$ python3 -q
>>> import numpy as np
>>> import numpy.linalg as la
>>> np.set_printoptions(suppress=True, linewidth=120)
>>> arr = np.loadtxt("x.csv", delimiter=",")
>>> arr
array([[-1.,  1.,  0.,  0.,  0.,  0.,  0.,  0.],
       [ 0., -1.,  1.,  0.,  0.,  0.,  0.,  0.],
       [ 0.,  0., -1.,  1.,  0.,  0.,  0.,  0.],
       [ 0.,  0.,  0., -1.,  1.,  0.,  0.,  0.],
       [ 0.,  0.,  0.,  0., -1.,  1.,  0.,  0.],
       [ 0.,  0.,  0.,  0.,  0., -1.,  1.,  0.],
       [ 0.,  0.,  0.,  0.,  0.,  0., -1.,  1.],
       [ 0.,  0.,  0.,  0.,  0.,  0.,  0., -1.]])
>>> assert arr == arr.T
Traceback (most recent call last):
  File "<python-input-5>", line 1, in <module>
    assert arr == arr.T
           ^^^^^^^^^^^^
ValueError: The truth value of an array with more than one element is ambiguous. Use a.any() or a.all()
>>> np.round(np.sort(np.abs(la.eigvals(arr))), 2)
array([1., 1., 1., 1., 1., 1., 1., 1.])
>>> arr.inv()
Traceback (most recent call last):
  File "<python-input-7>", line 1, in <module>
    arr.inv()
    ^^^^^^^
AttributeError: 'numpy.ndarray' object has no attribute 'inv'
>>> np.trace(arr)
np.float64(-8.0)
>>> (arr - arr.T) / 2
array([[ 0. ,  0.5,  0. ,  0. ,  0. ,  0. ,  0. ,  0. ],
       [-0.5,  0. ,  0.5,  0. ,  0. ,  0. ,  0. ,  0. ],
       [ 0. , -0.5,  0. ,  0.5,  0. ,  0. ,  0. ,  0. ],
       [ 0. ,  0. , -0.5,  0. ,  0.5,  0. ,  0. ,  0. ],
       [ 0. ,  0. ,  0. , -0.5,  0. ,  0.5,  0. ,  0. ],
       [ 0. ,  0. ,  0. ,  0. , -0.5,  0. ,  0.5,  0. ],
       [ 0. ,  0. ,  0. ,  0. ,  0. , -0.5,  0. ,  0.5],
       [ 0. ,  0. ,  0. ,  0. ,  0. ,  0. , -0.5,  0. ]])
>>> (arr + arr.T) / 2
array([[-1. ,  0.5,  0. ,  0. ,  0. ,  0. ,  0. ,  0. ],
       [ 0.5, -1. ,  0.5,  0. ,  0. ,  0. ,  0. ,  0. ],
       [ 0. ,  0.5, -1. ,  0.5,  0. ,  0. ,  0. ,  0. ],
       [ 0. ,  0. ,  0.5, -1. ,  0.5,  0. ,  0. ,  0. ],
       [ 0. ,  0. ,  0. ,  0.5, -1. ,  0.5,  0. ,  0. ],
       [ 0. ,  0. ,  0. ,  0. ,  0.5, -1. ,  0.5,  0. ],
       [ 0. ,  0. ,  0. ,  0. ,  0. ,  0.5, -1. ,  0.5],
       [ 0. ,  0. ,  0. ,  0. ,  0. ,  0. ,  0.5, -1. ]])
>>> arr @ arr
array([[ 1., -2.,  1.,  0.,  0.,  0.,  0.,  0.],
       [ 0.,  1., -2.,  1.,  0.,  0.,  0.,  0.],
       [ 0.,  0.,  1., -2.,  1.,  0.,  0.,  0.],
       [ 0.,  0.,  0.,  1., -2.,  1.,  0.,  0.],
       [ 0.,  0.,  0.,  0.,  1., -2.,  1.,  0.],
       [ 0.,  0.,  0.,  0.,  0.,  1., -2.,  1.],
       [ 0.,  0.,  0.,  0.,  0.,  0.,  1., -2.],
       [ 0.,  0.,  0.,  0.,  0.,  0.,  0.,  1.]])
>>> la.matrix_rank(arr - arr[0, 0] * np.eye(8))
np.int64(7)
>>> arr @ arr
array([[ 1., -2.,  1.,  0.,  0.,  0.,  0.,  0.],
       [ 0.,  1., -2.,  1.,  0.,  0.,  0.,  0.],
       [ 0.,  0.,  1., -2.,  1.,  0.,  0.,  0.],
       [ 0.,  0.,  0.,  1., -2.,  1.,  0.,  0.],
       [ 0.,  0.,  0.,  0.,  1., -2.,  1.,  0.],
       [ 0.,  0.,  0.,  0.,  0.,  1., -2.,  1.],
       [ 0.,  0.,  0.,  0.,  0.,  0.,  1., -2.],
       [ 0.,  0.,  0.,  0.,  0.,  0.,  0.,  1.]])
>>> f, g = arr[2], arr[0]
>>> print(f @ f)
2.0
>>> p = (f @ g) / (f @ f) * f
>>> print((g - p) @ f)
0.0
>>> np.outer(f, g)
array([[-0.,  0.,  0.,  0.,  0.,  0.,  0.,  0.],
       [-0.,  0.,  0.,  0.,  0.,  0.,  0.,  0.],
       [ 1., -1., -0., -0., -0., -0., -0., -0.],
       [-1.,  1.,  0.,  0.,  0.,  0.,  0.,  0.],
       [-0.,  0.,  0.,  0.,  0.,  0.,  0.,  0.],
       [-0.,  0.,  0.,  0.,  0.,  0.,  0.,  0.],
       [-0.,  0.,  0.,  0.,  0.,  0.,  0.,  0.],
       [-0.,  0.,  0.,  0.,  0.,  0.,  0.,  0.]])
>>> other = la.inv(arr)
>>> np.round(la.det(arr) * other, 2)
array([[-1., -1., -1., -1., -1., -1., -1., -1.],
       [-0., -1., -1., -1., -1., -1., -1., -1.],
       [-0., -0., -1., -1., -1., -1., -1., -1.],
       [-0., -0., -0., -1., -1., -1., -1., -1.],
       [-0., -0., -0., -0., -1., -1., -1., -1.],
       [-0., -0., -0., -0., -0., -1., -1., -1.],
       [-0., -0., -0., -0., -0., -0., -1., -1.],
       [-0., -0., -0., -0., -0., -0., -0., -1.]])
>>> arr @ other
array([[1., 0., 0., 0., 0., 0., 0., 0.],
       [0., 1., 0., 0., 0., 0., 0., 0.],
       [0., 0., 1., 0., 0., 0., 0., 0.],
       [0., 0., 0., 1., 0., 0., 0., 0.],
       [0., 0., 0., 0., 1., 0., 0., 0.],
       [0., 0., 0., 0., 0., 1., 0., 0.],
       [0., 0., 0., 0., 0., 0., 1., 0.],
       [0., 0., 0., 0., 0., 0., 0., 1.]])
>>> print(round(la.cond(arr), 2))
10.65
>>> E = np.loadtxt("a.csv", delimiter=",")
>>> E
array([[ 1.92, -2.56,  6.37,  5.07, -0.3 ],
       [-9.23, -3.34, -4.22,  0.62,  3.21],
       [ 2.85, -1.59,  2.46,  0.61,  2.39],
       [-0.91,  5.13,  2.77,  4.21, -0.14],
       [ 4.55, -6.55,  7.73,  5.24, -2.2 ],
       [-3.35, -3.22, -0.27,  6.93, -3.03],
       [ 4.5 ,  0.68, -0.22, -4.1 ,  2.27],
       [ 0.73, -0.37,  0.76, -2.41, -6.87],
       [-7.44,  1.1 ,  1.79,  1.48, -0.53],
       [ 1.94,  8.14,  2.33, -4.24, -0.45],
       [ 0.22,  3.01, -3.53,  2.13,  2.72],
       [ 0.75, -1.92,  3.04, -5.49,  7.96],
       [ 1.26, -6.59,  1.92, -6.63,  3.93],
       [ 1.62, -3.25, -1.43, -8.83,  0.69]])
>>> labels = E[:, 2] > np.median(E[:, 2])
>>> f = E[labels].mean(axis=0) - E[~labels].mean(axis=0)
>>> ((E - E.mean(axis=0)) @ f > 0).astype(int)
array([1, 0, 1, 1, 1, 0, 1, 0, 0, 1, 0, 1, 1, 0])
>>> labels.astype(int)
array([1, 0, 1, 1, 1, 0, 0, 0, 0, 1, 0, 1, 1, 0])
>>> print(round((((E - E.mean(axis=0)) @ f > 0) == labels).mean(), 2))
0.93
>>> Xc = (E - E.mean(axis=0)) / E.std(axis=0)
>>> np.round(Xc.std(axis=0), 2)
array([1., 1., 1., 1., 1.])
>>> print(np.argwhere(np.abs(Xc) > 2))
[[ 1  0]
 [ 7  4]
 [ 9  1]
 [11  4]]
>>> c = la.lstsq(np.delete(Xc, 1, axis=1), Xc[:, 1])[0]
>>> round(float(1 - np.var(Xc[:, 1] - np.delete(Xc, 1, axis=1) @ c)), 2)
0.05
>>> dist = la.norm(E[:, None] - E[None], axis=-1)
>>> la.matrix_rank(dist ** 2)
np.int64(7)
>>> dist.shape
(14, 14)
>>> dist[:5, :5].round(2)
array([[ 0.  , 16.41,  6.65,  8.99,  5.32],
       [16.41,  0.  , 13.94, 14.63, 19.84],
       [ 6.65, 13.94,  0.  ,  8.87,  9.89],
       [ 8.99, 14.63,  8.87,  0.  , 14.01],
       [ 5.32, 19.84,  9.89, 14.01,  0.  ]])
>>> (dist + 1e9 * np.eye(14)).round(6).argmin(axis=1)
array([ 4,  8,  6, 10,  0,  8,  2,  6,  3,  6,  3, 12, 13, 12])
>>> dist[0].round(6).argsort(kind="stable")[:4]
array([0, 4, 2, 3])
>>> proj = E @ la.solve(E.T @ E, E.T)
>>> np.round(np.diag(proj), 2)
array([0.29, 0.5 , 0.11, 0.27, 0.51, 0.24, 0.15, 0.45, 0.5 , 0.5 , 0.29, 0.49, 0.36, 0.33])
>>> print(np.trace(proj))
5.0
>>> print(np.round(proj @ E[:, 2], 2))
[ 6.37 -4.22  2.46  2.77  7.73 -0.27 -0.22  0.76  1.79  2.33 -3.53  3.04  1.92 -1.43]
>>> print(la.matrix_rank(np.eye(14) - proj))
9
>>> Xc = E - E.mean(axis=0)
>>> left, sigma, Vt = la.svd(Xc, full_matrices=False)
>>> np.abs(Vt[0]).argmax()
np.int64(3)
>>> la.matrix_rank(Xc)
np.int64(5)
>>> np.round(Vt[0] * np.sign(Vt[0, np.abs(Vt[0]).argmax()]), 2)
array([-0.25,  0.02,  0.16,  0.88, -0.37])
>>> round((sigma ** 2).sum() ** 2 / (sigma ** 4).sum(), 2)
np.float64(3.85)
>>> np.round(sigma ** 2 / (sigma ** 2).sum(), 2)
array([0.36, 0.26, 0.21, 0.11, 0.05])
>>> F = np.load("m.npy")
>>> F
array([[ 3,  4,  5,  6,  7,  8,  9, 10, 11, 12, 13, 14, 15, 16, 17],
       [18, 19, 20, 21, 22, 23, 24, 25, 26, 27, 28, 29, 30, 31, 32],
       [33, 34, 35, 36, 37, 38, 39, 40, 41, 42, 43, 44, 45, 46, 47],
       [48, 49, 50, 51, 52, 53, 54, 55, 56, 57, 58, 59, 60, 61, 62],
       [63, 64, 65, 66, 67, 68, 69, 70, 71, 72, 73, 74, 75, 76, 77]])
>>> r = la.matrix_rank(F)
>>> print(r)
2
>>> null = la.svd(F)[2][r:].T
>>> la.matrix_rank(F.T @ F), la.matrix_rank(F @ F.T)
(np.int64(2), np.int64(2))
>>> print([int(la.matrix_rank(F[:i])) for i in range(1, len(F) + 1)])
[1, 2, 2, 2, 2]
>>> np.allclose(F @ null, 0)
True
>>> x0 = np.array([0, 1, 5, 0, 2, 1, 3, 5, 3, 2, 1, 1, 3, 0, 5])
>>> a = np.maximum(F @ x0, 0)
>>> F.T @ a
array([286830, 293340, 299850, 306360, 312870, 319380, 325890, 332400, 338910, 345420, 351930, 358440, 364950, 371460,
       377970])
>>> print(np.tanh(F @ x0))
[1. 1. 1. 1. 1.]
>>> np.flatnonzero(a > 1e-9)
array([0, 1, 2, 3, 4])
>>> print(la.matrix_rank(F, rtol=0.1))
1
>>> la.cond(F) > 100
np.True_
>>> print(round(la.norm(F, 2) / la.norm(F), 2))
1.0
>>> round(float(la.norm(F, 2)), 2)
393.5
>>> np.round(la.norm(F, "nuc"), 2)
np.float64(410.97)
>>> np.round(la.norm(F, axis=1), 2)
array([ 42.19,  98.26, 155.82, 213.67, 271.62])
>>> F[2] @ F[1]
np.int64(15280)
>>> print(np.round(la.norm(F, 1), 2), np.round(la.norm(F, np.inf), 2))
235.0 1050.0
>>> la.norm(F, axis=1).argmax()
np.int64(4)
>>> left, sigma, Vt = la.svd(F)
>>> np.argmax(sigma[:-1] / (sigma[1:] + 1e-6)) + 1
np.int64(2)
>>> print(sigma.round(2) + 0)
[393.5   17.47   0.     0.     0.  ]
>>> other = left[:, :2] @ np.diag(sigma[:2]) @ Vt[:2]
>>> print(round(la.norm(F - other) / la.norm(F), 2))
0.0
>>> la.matrix_rank(other)
np.int64(2)
>>> la.matrix_rank(F, rtol=0.05)
np.int64(1)
>>> W0 = np.loadtxt("sample1.csv", delimiter=",")
>>> print(W0)
[[-0.6 -0.2 -1.9  0.8  0.4]
 [-0.3  2.3  0.   1.1  3.3]
 [ 0.8  0.5  0.2 -0.3 -0.1]
 [ 0.4  0.2  1.6 -2.3 -0.2]
 [-1.3 -1.4 -1.2  1.   1.1]
 [-0.3 -1.9  0.  -1.3  2.1]
 [ 2.1  0.6  0.9 -0.3 -0.3]
 [-0.8  0.  -0.7 -2.7 -0.4]
 [-1.6  1.3 -0.4  1.   1. ]
 [-0.8  0.8  1.4 -0.9  0. ]
 [-0.5 -0.7  0.1  0.3 -0.8]
 [-4.5  1.   0.   7.  -2. ]
 [-1.7  0.2 -0.3  0.1 -0.2]
 [ 0.3  1.3 -0.5 -0.6  0.2]
 [ 1.2 -1.1 -0.4  2.3 -1.5]
 [-1.1 -0.5  2.1 -0.4 -0.8]
 [-0.1  0.6  1.  -0.1  1.2]
 [ 0.4  0.6  1.3 -0.8  1.9]
 [ 0.7 -0.1  1.9  0.   2.3]
 [-0.1  0.6  1.1  0.9  0.1]
 [-0.2 -1.6  0.3  0.4  0.1]
 [ 0.5  1.   1.3  0.1 -0.4]
 [-0.7 -1.2  0.8  0.3  1.2]
 [ 0.8 -1.3 -0.5  1.5 -0.2]
 [ 0.3  0.5 -0.5  0.   0. ]]
>>> Xc = W0 - W0.mean(axis=0)
>>> V = la.svd(Xc)[2][:1]
>>> other = Xc - Xc @ V.T @ V
>>> np.round(la.norm(other) / la.norm(Xc), 2)
np.float64(0.71)
>>> print(np.round(np.diag(V.T @ V), 2) + 0)
[0.2  0.   0.03 0.71 0.07]
>>> np.round(np.cov(Xc @ V.T, rowvar=False), 2)
np.float64(4.1)
>>> print(np.round(other.std(axis=0), 2))
[0.86 1.03 0.93 0.51 1.06]
>>> np.round((Xc @ V.T).std(axis=0), 2)
array([1.98])
